>>> import numpy as np
>>> import numpy.linalg as la
>>> np.set_printoptions(precision=1, suppress=True, linewidth=140, floatmode="fixed")
>>> W0 = np.array([[3.0, 3.0, 2.0, -2.0, -1.0, 2.0, -2.0, 4.0],
...     [1.0, -3.0, 1.0, 1.0, -2.0, -5.0, 6.0, -5.0],
...     [3.0, 3.0, -3.0, 1.0, -2.0, 2.0, -7.0, -7.0],
...     [0.0, -1.0, -1.0, 2.0, 0.0, -1.0, -3.0, -4.0],
...     [-2.0, 1.0, 1.0, 2.0, 3.0, 3.0, -1.0, 7.0],
...     [0.0, 0.0, 0.0, 0.0, 0.0, 4.0, 5.0, 3.0],
...     [0.0, 0.0, 0.0, 0.0, 0.0, 3.0, 3.0, 1.0],
...     [0.0, 0.0, 0.0, 0.0, 0.0, 5.0, 3.0, -4.0]])
>>> W0
array([[ 3.0,  3.0,  2.0, -2.0, -1.0,  2.0, -2.0,  4.0],
       [ 1.0, -3.0,  1.0,  1.0, -2.0, -5.0,  6.0, -5.0],
       [ 3.0,  3.0, -3.0,  1.0, -2.0,  2.0, -7.0, -7.0],
       [ 0.0, -1.0, -1.0,  2.0,  0.0, -1.0, -3.0, -4.0],
       [-2.0,  1.0,  1.0,  2.0,  3.0,  3.0, -1.0,  7.0],
       [ 0.0,  0.0,  0.0,  0.0,  0.0,  4.0,  5.0,  3.0],
       [ 0.0,  0.0,  0.0,  0.0,  0.0,  3.0,  3.0,  1.0],
       [ 0.0,  0.0,  0.0,  0.0,  0.0,  5.0,  3.0, -4.0]])
>>> left, sv, vt = la.svd(W0)
>>> print(sv.round(1) + 0)
[15.0 12.8  9.0  6.0  2.5  2.0  0.8  0.0]
>>> A2 = left[:, :7] @ np.diag(sv[:7]) @ vt[:7]
>>> np.round(np.abs(W0 - A2).max(), 1)
np.float64(0.0)
>>> print(A2.round(1) + 0)
[[ 3.0  3.0  2.0 -2.0 -1.0  2.0 -2.0  4.0]
 [ 1.0 -3.0  1.0  1.0 -2.0 -5.0  6.0 -5.0]
 [ 3.0  3.0 -3.0  1.0 -2.0  2.0 -7.0 -7.0]
 [ 0.0 -1.0 -1.0  2.0  0.0 -1.0 -3.0 -4.0]
 [-2.0  1.0  1.0  2.0  3.0  3.0 -1.0  7.0]
 [ 0.0  0.0  0.0  0.0  0.0  4.0  5.0  3.0]
 [ 0.0  0.0  0.0  0.0  0.0  3.0  3.0  1.0]
 [ 0.0  0.0  0.0  0.0  0.0  5.0  3.0 -4.0]]
>>> round(float(la.norm(W0 - A2) / la.norm(W0)), 1)
0.0
>>> la.matrix_rank(W0, rtol=0.05)
np.int64(7)
>>> round(la.norm(W0 - A2, 2), 1), np.round(sv[7], 1)
(np.float64(0.0), np.float64(0.0))
